$ ipython --no-banner

In [1]: import numpy as np

In [2]: from numpy import linalg as LA

In [3]: np.set_printoptions(precision=1, suppress=True, linewidth=160, sign=" ")

In [4]: rnd = lambda a: np.round(a, 1) + 0

In [5]: F = np.loadtxt("x.csv", delimiter=",")

In [6]: F
Out[6]: 
array([[-1., -2.,  3.,  0., -3., -1.],
       [ 0.,  2.,  0.,  0.,  0.,  0.],
       [ 0.,  2.,  1.,  3.,  0.,  3.],
       [ 0.,  0.,  2.,  2.,  1.,  3.],
       [ 0.,  0.,  2.,  2.,  1.,  0.],
       [ 0.,  2.,  1.,  1.,  0.,  3.]])

In [7]: u = np.array([-2, 3, 3, -1, 1, 0])

In [8]: M2 = F + np.outer(u, np.eye(6)[1])

In [9]: rnd(LA.det(M2) / LA.det(F)), rnd(1 + LA.solve(F, u)[1])
Out[9]: (np.float64(2.5), np.float64(2.5))

In [10]: rng = np.random.default_rng(5739)

In [11]: labels = rng.permutation(6)

In [12]: labels
Out[12]: array([ 1,  4,  0,  2,  3,  5])

In [13]: M2 = F[labels][:, labels]

In [14]: np.diag(M2)
Out[14]: array([ 2.,  1., -1.,  1.,  2.,  3.])

In [15]: U, s, VT = LA.svd(F)

In [16]: np.argmax(s[:-1] / (s[1:] + 1e-6)) + 1
Out[16]: np.int64(5)

In [17]: M2 = U[:, :5] @ np.diag(s[:5]) @ VT[:5]

In [18]: LA.matrix_rank(F, rtol=0.05)
Out[18]: np.int64(5)

In [19]: rnd(np.abs(F - M2).max())
Out[19]: np.float64(0.0)

In [20]: rnd(LA.norm(F - M2, 2)), rnd(s[5])
Out[20]: (np.float64(0.1), np.float64(0.1))

In [21]: M2 = F / LA.norm(F, axis=1, keepdims=True)

In [22]: C2 = M2 @ M2.T

In [23]: rnd(np.degrees(np.arccos(np.clip(C2[2, 3], -1, 1))))
Out[23]: np.float64(33.3)

In [24]: rnd(C2[2])
Out[24]: array([-0.2,  0.4,  1. ,  0.8,  0.6,  0.9])

In [25]: rnd(LA.norm(M2, axis=1))
Out[25]: array([ 1.,  1.,  1.,  1.,  1.,  1.])

In [26]: labels = rng.permutation(6)

In [27]: M2 = F[:, labels] * rng.choice([-1, 1], 6)

In [28]: M2
Out[28]: 
array([[ 3., -3., -1., -0., -2., -1.],
       [-0., -0.,  0., -0.,  2.,  0.],
       [-0., -1.,  0., -3.,  2.,  3.],
       [-1., -2.,  0., -2.,  0.,  3.],
       [-1., -2.,  0., -2.,  0.,  0.],
       [-0., -1.,  0., -1.,  2.,  3.]])

In [29]: U, _, VT = LA.svd(F.T @ M2)

In [30]: rnd(LA.lstsq(F, M2)[0])
Out[30]: 
array([[ 0.,  0.,  1.,  0.,  0.,  0.],
       [ 0.,  0.,  0.,  0.,  1.,  0.],
       [ 0., -1.,  0.,  0.,  0.,  0.],
       [ 0.,  0.,  0., -1.,  0.,  0.],
       [-1.,  0.,  0.,  0.,  0.,  0.],
       [ 0.,  0.,  0.,  0.,  0.,  1.]])

In [31]: labels
Out[31]: array([ 4,  2,  0,  3,  1,  5])

In [32]: data = np.triu(rng.random((8, 8)) < 0.3, 1).astype(int)

In [33]: data = data + data.T

In [34]: data
Out[34]: 
array([[ 0,  0,  0,  0,  0,  0,  0,  1],
       [ 0,  0,  0,  0,  1,  0,  1,  0],
       [ 0,  0,  0,  1,  1,  0,  1,  0],
       [ 0,  0,  1,  0,  0,  0,  1,  0],
       [ 0,  1,  1,  0,  0,  0,  1,  0],
       [ 0,  0,  0,  0,  0,  0,  0,  0],
       [ 0,  1,  1,  1,  1,  0,  0,  1],
       [ 1,  0,  0,  0,  0,  0,  1,  0]])

In [35]: # 2 groups of indices that never mix

In [36]: vals, vecs = LA.eigh(data)

In [37]: rnd(vecs @ np.diag(vals) @ vecs.T)
Out[37]: 
array([[ 0.,  0.,  0.,  0.,  0.,  0.,  0.,  1.],
       [ 0.,  0.,  0.,  0.,  1.,  0.,  1.,  0.],
       [ 0.,  0.,  0.,  1.,  1.,  0.,  1.,  0.],
       [ 0.,  0.,  1.,  0.,  0.,  0.,  1.,  0.],
       [ 0.,  1.,  1.,  0.,  0.,  0.,  1.,  0.],
       [ 0.,  0.,  0.,  0.,  0.,  0.,  0.,  0.],
       [ 0.,  1.,  1.,  1.,  1.,  0.,  0.,  1.],
       [ 1.,  0.,  0.,  0.,  0.,  0.,  1.,  0.]])

In [38]: rnd(np.abs(vecs[:, -1]))
Out[38]: array([ 0.1,  0.3,  0.4,  0.3,  0.4,  0. ,  0.6,  0.2])

In [39]: rnd(LA.eigvalsh(data @ data))
Out[39]: array([ 0. ,  0.2,  0.4,  0.6,  1.1,  2.6,  3.7,  9.3])

In [40]: rnd(LA.svd(data, compute_uv=False))
Out[40]: array([ 3.1,  1.9,  1.6,  1.1,  0.8,  0.6,  0.4,  0. ])

In [41]: (vals > 1e-8).sum(), (vals < -1e-8).sum()
Out[41]: (np.int64(3), np.int64(4))

In [42]: np.unique(vals.round(6) + 0, return_counts=True)[1]
Out[42]: array([ 1,  1,  1,  1,  1,  1,  1,  1])

In [43]: rnd(LA.eigvalsh(data + 2 * np.eye(8)))
Out[43]: array([ 0.1,  0.4,  1.2,  1.6,  2. ,  2.6,  3.1,  5.1])

In [44]: rnd(vals)
Out[44]: array([-1.9, -1.6, -0.8, -0.4,  0. ,  0.6,  1.1,  3.1])

In [45]: arr = np.load("a.npy")

In [46]: arr
Out[46]: 
array([[ -2,   2,   1,   0,   3,  -1,   1,   3,  -2,   2,  -1,  -1,   1,   3],
       [ -2,  -2,   2,   0,   2,  -2,   2,   3,   3,  -2,  -2,   2,  -2,   0],
       [  3,   3,   1,  -1,  -2,   1,  -3,  -3,  -1,   0,   0,   1,  -3,   3],
       [ -1,   3,  -3,   3,  -3,  -3,   0,  -2,  -1,   3,  -3,   1,  -2,   1],
       [  0,  -3,  -2,  -3,   0,   2,   3,  -1,   2,  -3,  -2,   1,  -3,   1],
       [  3,   3,  -2,  -1,   3,   0,  -3,   1,   0,   3,  -3,   3,   2,  -3],
       [  4,   8,  -5,   0,  -3,   5,  -5,  -6, -11,   8,   5,  -7,   7,   3]])

In [47]: # looks like rank 6

In [48]: U, s, VT = LA.svd(arr)

In [49]: vecs = VT[:(s > 1e-8).sum()]

In [50]: x = arr[3] + 2 * arr[4] + rng.integers(2) * np.eye(14)[4]

In [51]: x
Out[51]: array([-1., -3., -7., -3., -2.,  1.,  6., -4.,  3., -3., -7.,  3., -8.,  3.])

In [52]: rnd(LA.norm(x - vecs.T @ vecs @ x))
Out[52]: np.float64(0.7)

In [53]: np.allclose(vecs.T @ vecs @ x, x)
Out[53]: False

In [54]: C2 = arr.T @ arr

In [55]: np.allclose(C2, C2.T)
Out[55]: True

In [56]: LA.matrix_rank(C2)
Out[56]: np.int64(6)

In [57]: np.diag(C2)
Out[57]: array([  43,  108,   48,   20,   44,   44,   57,   69,  140,   99,   52,   66,   80,   38])

In [58]: M2 = F + rng.integers(-2, 3, (6, 5)) @ rng.integers(-2, 3, (5, 6))

In [59]: M2
Out[59]: 
array([[ 2., -4., -4.,  2., -4., -1.],
       [ 8.,  1.,  9.,  8., -3., -1.],
       [ 1., -1., -5.,  3.,  0.,  2.],
       [ 3., -6.,  9.,  6.,  2., -3.],
       [-2., -5.,  4., -9.,  5., -2.],
       [-6.,  3.,  2.,  5.,  1.,  0.]])

In [60]: np.abs(M2 - F).sum(axis=1)
Out[60]: array([ 15.,  30.,  11.,  27.,  26.,  16.])

In [61]: rnd(LA.svd(M2 - F, compute_uv=False))
Out[61]: array([ 18.8,  13.9,  10.1,   8.4,   0.3,   0. ])

In [62]: M2 - F
Out[62]: 
array([[  3.,  -2.,  -7.,   2.,  -1.,   0.],
       [  8.,  -1.,   9.,   8.,  -3.,  -1.],
       [  1.,  -3.,  -6.,   0.,   0.,  -1.],
       [  3.,  -6.,   7.,   4.,   1.,  -6.],
       [ -2.,  -5.,   2., -11.,   4.,  -2.],
       [ -6.,   1.,   1.,   4.,   1.,  -3.]])

In [63]: LA.matrix_rank(M2 - F, tol=1e-8)
Out[63]: np.int64(5)

In [64]: arr.sum(axis=1)
Out[64]: array([ 9,  2, -1, -7, -8,  6,  3])

In [65]: np.abs(arr).max()
Out[65]: np.int64(11)

In [66]: np.unravel_index(np.abs(arr).argmax(), arr.shape)
Out[66]: (np.int64(6), np.int64(8))

In [67]: M2 = arr / np.sqrt((arr ** 2).mean(axis=1, keepdims=True))

In [68]: rnd(M2[3])
Out[68]: array([-0.4,  1.3, -1.3,  1.3, -1.3, -1.3,  0. , -0.9, -0.4,  1.3, -1.3,  0.4, -0.9,  0.4])

In [69]: LA.matrix_rank(M2) == LA.matrix_rank(arr)
Out[69]: np.True_

In [70]: rnd(LA.norm(M2, axis=1))
Out[70]: array([ 3.7,  3.7,  3.7,  3.7,  3.7,  3.7,  3.7])

In [71]: LA.matrix_rank(arr - arr.mean(axis=1, keepdims=True))
Out[71]: np.int64(6)

In [72]: E = np.loadtxt("layer11.csv", delimiter=",")

In [73]: E
Out[73]: 
array([[-5.,  4.,  4.,  2.,  4.,  0., -4., -1.,  1.,  2.,  1.],
       [ 2., -2., -2.,  5.,  1.,  5.,  1., -2.,  2.,  4., -2.],
       [ 0., -2., -5., -5.,  4., -4., -5.,  5., -2.,  5., -3.],
       [ 2., -4.,  2., -3., -4.,  0., -3.,  4.,  0.,  4.,  1.],
       [-4., -2., -5.,  1., -3.,  4.,  5., -2.,  5., -2.,  3.],
       [-2.,  5.,  0., -5.,  0.,  1., -5.,  4., -3.,  5., -2.],
       [-4., -1.,  2.,  1., -5.,  5., -2.,  5., -3., -4.,  2.],
       [ 5., -3., -1., -3., -2.,  1., -3.,  0.,  1., -1.,  0.],
       [ 4., -3., -3.,  5.,  1.,  5., -2.,  0.,  3.,  0., -5.],
       [-1.,  4.,  3., -1., -4.,  1.,  5.,  2.,  3., -5., -1.],
       [ 2., -1.,  5., -2., -2.,  5.,  5., -4., -4.,  3., -4.],
       [-5., -4.,  3.,  1., -5., -2.,  4., -2., -3., -2.,  5.],
       [-1.,  4., -2.,  0.,  1., -2.,  3.,  3.,  0., -5.,  0.]])

In [74]: M2 = np.c_[E[:, :7] @ np.array([[3, 3, 3, 0, 0, 3, 1],
    ...:     [0, 3, 3, 0, 2, 0, 1],
    ...:     [3, 2, 2, 3, 3, 0, 2],
    ...:     [3, 2, 0, 2, 3, 2, 2],
    ...:     [0, 3, 1, 0, 2, 3, 0],
    ...:     [3, 2, 2, 1, 2, 0, 0],
    ...:     [0, 0, 1, 0, 3, 3, 1]]), np.array([-3, 3, 2, 3, -3, 3, -3, -2, 2, 2, -3, 3, 2])]

In [75]: M2
Out[75]: 
array([[  3.,  21.,   5.,  16.,  22., -11.,   7.,  -3.],
       [ 30.,  19.,   8.,   9.,  20.,  22.,   7.,   3.],
       [-42., -22., -25., -29., -49., -13., -27.,   2.],
       [  3., -20.,  -9.,   0., -28., -21.,  -7.,   3.],
       [-12., -27., -18.,  -9.,   1.,  -4.,  -9.,  -3.],
       [-18.,   1.,   6.,  -9., -18., -31., -12.,   3.],
       [ 12., -14.,  -8.,  13.,   1., -31.,  -1.,  -3.],
       [  6.,  -6.,   1.,  -8., -29.,  -6.,  -9.,  -2.],
       [ 33.,  20.,   6.,   6.,   6.,  19.,   3.,   2.],
       [  6.,   3.,  18.,   8.,  23.,  -2.,  12.,   2.],
       [ 30.,  13.,  26.,  16.,  28.,  11.,  12.,  -3.],
       [ -9., -38., -26.,   9.,   2., -16.,   3.,   3.],
       [-15.,   4.,   5.,  -8.,   9.,   9.,   2.,   2.]])

In [76]: rnd(LA.norm(LA.qr(E)[0].T @ M2, axis=0) ** 2 / ((M2 ** 2).sum(axis=0) + 1e-12))
Out[76]: array([ 1. ,  1. ,  1. ,  1. ,  1. ,  1. ,  1. ,  0.9])

In [77]: LA.matrix_rank(np.c_[E, M2])
Out[77]: np.int64(12)

In [78]: M = np.loadtxt("data.csv", delimiter=",")

In [79]: M
Out[79]: 
array([[  0.,   4.,   6.,   4.,   0.,   2.,   6.,   2.,   4.,   4.],
       [  0.,   2.,   3.,   2.,   0.,   1.,   3.,   1.,   2.,   2.],
       [  0.,   4.,   6.,   4.,   0.,   2.,   6.,   2.,   4.,   4.],
       [  0.,   0.,   0.,   0.,   0.,   0.,   0.,   0.,   0.,   0.],
       [  0.,   8.,  12.,   8.,   0.,   4.,  12.,   4.,   8.,   8.],
       [  0.,   6.,   9.,   6.,   0.,   3.,   9.,   3.,   6.,   6.],
       [  0.,   4.,   6.,   4.,   0.,   2.,   6.,   2.,   4.,   4.],
       [  0.,   8.,  12.,   8.,   0.,   4.,  12.,   4.,   8.,   8.],
       [  0.,   4.,   6.,   4.,   0.,   2.,   6.,   2.,   4.,   4.],
       [  0.,  10.,  15.,  10.,   0.,   5.,  15.,   5.,  10.,  10.],
       [  0.,   2.,   3.,   2.,   0.,   1.,   3.,   1.,   2.,   2.],
       [  0.,   4.,   6.,   4.,   0.,   2.,   6.,   2.,   4.,   4.],
       [  0.,   6.,   9.,   6.,   0.,   3.,   9.,   3.,   6.,   6.]])

In [80]: rnd(np.trace(LA.pinv(M) @ M))
Out[80]: np.float64(1.0)

In [81]: np.abs(np.diag(LA.qr(M)[1])) > 1e-9
Out[81]: array([False,  True, False, False, False, False, False, False, False, False])

In [82]: rnd(M @ LA.pinv(M) @ M)
Out[82]: 
array([[  0.,   4.,   6.,   4.,   0.,   2.,   6.,   2.,   4.,   4.],
       [  0.,   2.,   3.,   2.,   0.,   1.,   3.,   1.,   2.,   2.],
       [  0.,   4.,   6.,   4.,   0.,   2.,   6.,   2.,   4.,   4.],
       [  0.,   0.,   0.,   0.,   0.,   0.,   0.,   0.,   0.,   0.],
       [  0.,   8.,  12.,   8.,   0.,   4.,  12.,   4.,   8.,   8.],
       [  0.,   6.,   9.,   6.,   0.,   3.,   9.,   3.,   6.,   6.],
       [  0.,   4.,   6.,   4.,   0.,   2.,   6.,   2.,   4.,   4.],
       [  0.,   8.,  12.,   8.,   0.,   4.,  12.,   4.,   8.,   8.],
       [  0.,   4.,   6.,   4.,   0.,   2.,   6.,   2.,   4.,   4.],
       [  0.,  10.,  15.,  10.,   0.,   5.,  15.,   5.,  10.,  10.],
       [  0.,   2.,   3.,   2.,   0.,   1.,   3.,   1.,   2.,   2.],
       [  0.,   4.,   6.,   4.,   0.,   2.,   6.,   2.,   4.,   4.],
       [  0.,   6.,   9.,   6.,   0.,   3.,   9.,   3.,   6.,   6.]])

In [83]: np.allclose(M[:-1].T @ LA.lstsq(M[:-1].T, M[-1])[0], M[-1])
Out[83]: True

In [84]: LA.lstsq(M[:-1].T, M[-1])[2]
Out[84]: np.int32(1)
